$ python3 -q
>>> import numpy as np
>>> import numpy.linalg as la
>>> np.set_printoptions(precision=1, suppress=True, linewidth=200, legacy="1.25")
>>> rng = np.random.default_rng(9)
>>> E = rng.normal(size=(23, 11)) + 5 * np.array([2, 1, 2, -1, -2, -2, 0, 0, 2, 2, 0])
>>> E.round(1) + 0
array([[  9.2,   5.2,   8.3,  -4.3,  -8.9, -10.5,   0.4,   0.3,   9.6,   9.1,  -2. ],
       [ 11.4,   5. ,  12.5,  -4.2,  -9.7, -10.7,   1.4,  -0.5,  11.6,   9.6,   0.2],
       [  8.5,   7.3,   9.9,  -5.4,  -9.2, -10.9,   0.8,  -1.2,  10.5,   9. ,  -1.8],
       [  9.4,   3.5,  10.6,  -5. ,  -9.5,  -9.9,  -0.4,   0. ,  11.1,   9.8,  -0.8],
       [  9. ,   4.8,   9.3,  -3.1, -11.2, -11.1,  -0.3,   0.7,   9.7,   9. ,  -0.8],
       [  9.6,   6. ,   9. ,  -5.1, -10.6,  -9.7,   0.4,  -1.5,  12.4,  10.2,  -0.5],
       [  9.1,   4.7,  10. ,  -4.4, -10. ,  -9.5,  -1.6,  -0.8,   9. ,  10.2,   0.5],
       [  8.5,   4.8,  10.7,  -4.1, -11.1,  -9.4,   0.3,  -0.4,  12. ,   8.9,  -0.3],
       [ 10.5,   5.2,   9.8,  -3.6,  -8.6,  -9.1,   1. ,  -0.1,   8.8,  12.2,  -1. ],
       [ 12.2,   4.9,  10.2,  -5.2,  -9. , -10.5,   1.8,   0.5,  10.2,   9.4,   0.3],
       [ 10. ,   6.9,  10.9,  -6.6,  -8.5, -12.4,   1.5,  -1.9,  10. ,  10.8,   0. ],
       [  8.9,   6.2,   8.2,  -6.5,  -8.6, -10.9,   0.2,   0.8,   9.9,  10.3,   0.1],
       [ 10.2,   6.2,  10.9,  -4.7,  -9.1, -10.5,  -0.8,  -1. ,  10.8,  11.6,   0.1],
       [  8. ,   4.5,  10.5,  -4.7,  -9.9,  -9. ,   0.9,  -1.3,  10.4,   9.3,   0.2],
       [ 11.2,   6.8,  10.7,  -5.5, -10.4,  -9.5,  -1. ,  -0.1,  10.6,  10.9,  -0.3],
       [ 10.4,   6.4,  10.3,  -6.7,  -9.8,  -9.7,  -0.4,   0. ,   8.5,  11.2,   0.4],
       [  9.5,   5.2,  10.1,  -5.9, -12.7, -12.8,   2. ,  -1.1,   9.7,  10.6,  -0.4],
       [ 11.2,   4.1,  10.6,  -7.1,  -9.3,  -9.3,   0.4,   0.3,  10.3,  10.9,   1. ],
       [  9.1,   6.1,   9.1,  -4.8, -10.3,  -9.5,  -0.3,   0.4,   9.5,   9. ,   1.1],
       [ 10.6,   5.5,  11. ,  -6.1,  -9.1, -11.1,   0.4,  -0.2,  10.3,  10.7,   0. ],
       [  9.1,   5.9,  11.2,  -4.3,  -9. , -11.8,   0.1,  -0.1,   8. ,  10.1,   0. ],
       [  8.5,   4.2,  10.1,  -4.4,  -9.3, -11.1,  -1.1,  -0.5,  10. ,   9.4,  -0.2],
       [ 10.7,   5.7,  10.1,  -6.1, -10.5,  -9.4,   0.9,   1.1,   8.9,   9.5,  -1.2]])
>>> f = np.array([-3, 0])
>>> np.cross(E[5, :3], E[14, :3])
array([ 2.3, -1.8, -1.2])
>>> out = E + rng.integers(-2, 3, (23, 1)) @ rng.integers(-2, 3, (1, 11))
>>> out.round(1) + 0
array([[ 13.2,   7.2,   8.3,  -2.3,  -8.9, -14.5,  -3.6,   0.3,   9.6,   9.1,  -6. ],
       [  9.4,   4. ,  12.5,  -5.2,  -9.7,  -8.7,   3.4,  -0.5,  11.6,   9.6,   2.2],
       [  6.5,   6.3,   9.9,  -6.4,  -9.2,  -8.9,   2.8,  -1.2,  10.5,   9. ,   0.2],
       [ 13.4,   5.5,  10.6,  -3. ,  -9.5, -13.9,  -4.4,   0. ,  11.1,   9.8,  -4.8],
       [  7. ,   3.8,   9.3,  -4.1, -11.2,  -9.1,   1.7,   0.7,   9.7,   9. ,   1.2],
       [  5.6,   4. ,   9. ,  -7.1, -10.6,  -5.7,   4.4,  -1.5,  12.4,  10.2,   3.5],
       [  5.1,   2.7,  10. ,  -6.4, -10. ,  -5.5,   2.4,  -0.8,   9. ,  10.2,   4.5],
       [  4.5,   2.8,  10.7,  -6.1, -11.1,  -5.4,   4.3,  -0.4,  12. ,   8.9,   3.7],
       [ 10.5,   5.2,   9.8,  -3.6,  -8.6,  -9.1,   1. ,  -0.1,   8.8,  12.2,  -1. ],
       [ 14.2,   5.9,  10.2,  -4.2,  -9. , -12.5,  -0.2,   0.5,  10.2,   9.4,  -1.7],
       [ 14. ,   8.9,  10.9,  -4.6,  -8.5, -16.4,  -2.5,  -1.9,  10. ,  10.8,  -4. ],
       [  4.9,   4.2,   8.2,  -8.5,  -8.6,  -6.9,   4.2,   0.8,   9.9,  10.3,   4.1],
       [ 14.2,   8.2,  10.9,  -2.7,  -9.1, -14.5,  -4.8,  -1. ,  10.8,  11.6,  -3.9],
       [  4. ,   2.5,  10.5,  -6.7,  -9.9,  -5. ,   4.9,  -1.3,  10.4,   9.3,   4.2],
       [ 11.2,   6.8,  10.7,  -5.5, -10.4,  -9.5,  -1. ,  -0.1,  10.6,  10.9,  -0.3],
       [ 12.4,   7.4,  10.3,  -5.7,  -9.8, -11.7,  -2.4,   0. ,   8.5,  11.2,  -1.6],
       [ 11.5,   6.2,  10.1,  -4.9, -12.7, -14.8,   0. ,  -1.1,   9.7,  10.6,  -2.4],
       [  7.2,   2.1,  10.6,  -9.1,  -9.3,  -5.3,   4.4,   0.3,  10.3,  10.9,   5. ],
       [  9.1,   6.1,   9.1,  -4.8, -10.3,  -9.5,  -0.3,   0.4,   9.5,   9. ,   1.1],
       [  8.6,   4.5,  11. ,  -7.1,  -9.1,  -9.1,   2.4,  -0.2,  10.3,  10.7,   2. ],
       [  5.1,   3.9,  11.2,  -6.3,  -9. ,  -7.8,   4.1,  -0.1,   8. ,  10.1,   4. ],
       [ 10.5,   5.2,  10.1,  -3.4,  -9.3, -13.1,  -3.1,  -0.5,  10. ,   9.4,  -2.2],
       [  6.7,   3.7,  10.1,  -8.1, -10.5,  -5.4,   4.9,   1.1,   8.9,   9.5,   2.8]])
>>> np.round(la.svd(out - E, compute_uv=False), 1) + 0
array([31.7,  0. ,  0. ,  0. ,  0. ,  0. ,  0. ,  0. ,  0. ,  0. ,  0. ])
>>> np.abs(out - E).sum(axis=1)
array([20., 10., 10., 20., 10., 20., 20., 20.,  0., 10., 20., 20., 20., 20.,  0., 10., 10., 20.,  0., 10., 20., 10., 20.])
